% python3 -q
>>> import numpy as np
>>> np.set_printoptions(precision=3, suppress=True, linewidth=140)
>>> def rd(a):
...     return np.round(a, 3) + 0
... 
>>> data = np.loadtxt("mat.csv", delimiter=",")
>>> data
array([[4., 0., 0., 5., 0., 0., 0.],
       [0., 3., 0., 0., 0., 0., 4.],
       [0., 0., 3., 0., 2., 2., 0.],
       [5., 0., 0., 5., 0., 0., 0.],
       [0., 0., 3., 0., 3., 1., 0.],
       [0., 0., 5., 0., 3., 3., 0.],
       [0., 0., 0., 0., 0., 0., 2.]])
>>> (data != 0).astype(int)
array([[1, 0, 0, 1, 0, 0, 0],
       [0, 1, 0, 0, 0, 0, 1],
       [0, 0, 1, 0, 1, 1, 0],
       [1, 0, 0, 1, 0, 0, 0],
       [0, 0, 1, 0, 1, 1, 0],
       [0, 0, 1, 0, 1, 1, 0],
       [0, 0, 0, 0, 0, 0, 1]])
>>> (np.linalg.matrix_power((data != 0) + (data.T != 0) + np.eye(7), 7) > 0).astype(int)
array([[1, 0, 0, 1, 0, 0, 0],
       [0, 1, 0, 0, 0, 0, 1],
       [0, 0, 1, 0, 1, 1, 0],
       [1, 0, 0, 1, 0, 0, 0],
       [0, 0, 1, 0, 1, 1, 0],
       [0, 0, 1, 0, 1, 1, 0],
       [0, 1, 0, 0, 0, 0, 1]])
>>> vec = np.array([1, 0, 1, 1, 0, 0, 2])
>>> a = np.maximum(data @ vec, 0)
>>> np.flatnonzero(a > 1e-9)
array([0, 1, 2, 3, 4, 5, 6])
>>> data.T @ a
array([86., 24., 43., 95., 30., 24., 40.])
>>> rd(np.linalg.norm(data) ** 2 / np.linalg.norm(data, 2) ** 2)
np.float64(2.193)
>>> rd(np.linalg.norm(data, axis=1))
array([6.403, 5.   , 4.123, 7.071, 4.359, 6.557, 2.   ])
>>> data[6] @ data[5]
np.float64(0.0)
>>> rd(np.linalg.norm(data, "nuc"))
np.float64(26.685)
>>> vec = np.array([3, 2, 3, -3, -1, 1, -2])
>>> (data * vec).sum(axis=1)
array([-3., -2.,  9.,  0.,  7., 15., -4.])
>>> data @ np.ones(7)
array([ 9.,  7.,  7., 10.,  7., 11.,  2.])
>>> np.einsum("ij,j->i", data, vec)
array([-3., -2.,  9.,  0.,  7., 15., -4.])
>>> data @ vec
array([-3., -2.,  9.,  0.,  7., 15., -4.])
>>> data * vec
array([[ 12.,   0.,   0., -15.,  -0.,   0.,  -0.],
       [  0.,   6.,   0.,  -0.,  -0.,   0.,  -8.],
       [  0.,   0.,   9.,  -0.,  -2.,   2.,  -0.],
       [ 15.,   0.,   0., -15.,  -0.,   0.,  -0.],
       [  0.,   0.,   9.,  -0.,  -3.,   1.,  -0.],
       [  0.,   0.,  15.,  -0.,  -3.,   3.,  -0.],
       [  0.,   0.,   0.,  -0.,  -0.,   0.,  -4.]])
>>> rd(np.linalg.norm(data))
np.float64(14.107)
>>> np.zeros(7, 7)
Traceback (most recent call last):
  File "<python-input-22>", line 1, in <module>
    np.zeros(7, 7)
    ~~~~~~~~^^^^^^
TypeError: Cannot interpret '7' as a data type
>>> data.shape
(7, 7)
>>> np.unravel_index(np.abs(data).argmax(), data.shape)
(np.int64(0), np.int64(3))
>>> np.diff(data, axis=0)
array([[-4.,  3.,  0., -5.,  0.,  0.,  4.],
       [ 0., -3.,  3.,  0.,  2.,  2., -4.],
       [ 5.,  0., -3.,  5., -2., -2.,  0.],
       [-5.,  0.,  3., -5.,  3.,  1.,  0.],
       [ 0.,  0.,  2.,  0.,  0.,  2.,  0.],
       [ 0.,  0., -5.,  0., -3., -3.,  2.]])
>>> np.abs(data).max()
np.float64(5.0)
>>> rd(data.mean(axis=0))
array([1.286, 0.429, 1.571, 1.429, 1.143, 0.857, 0.857])
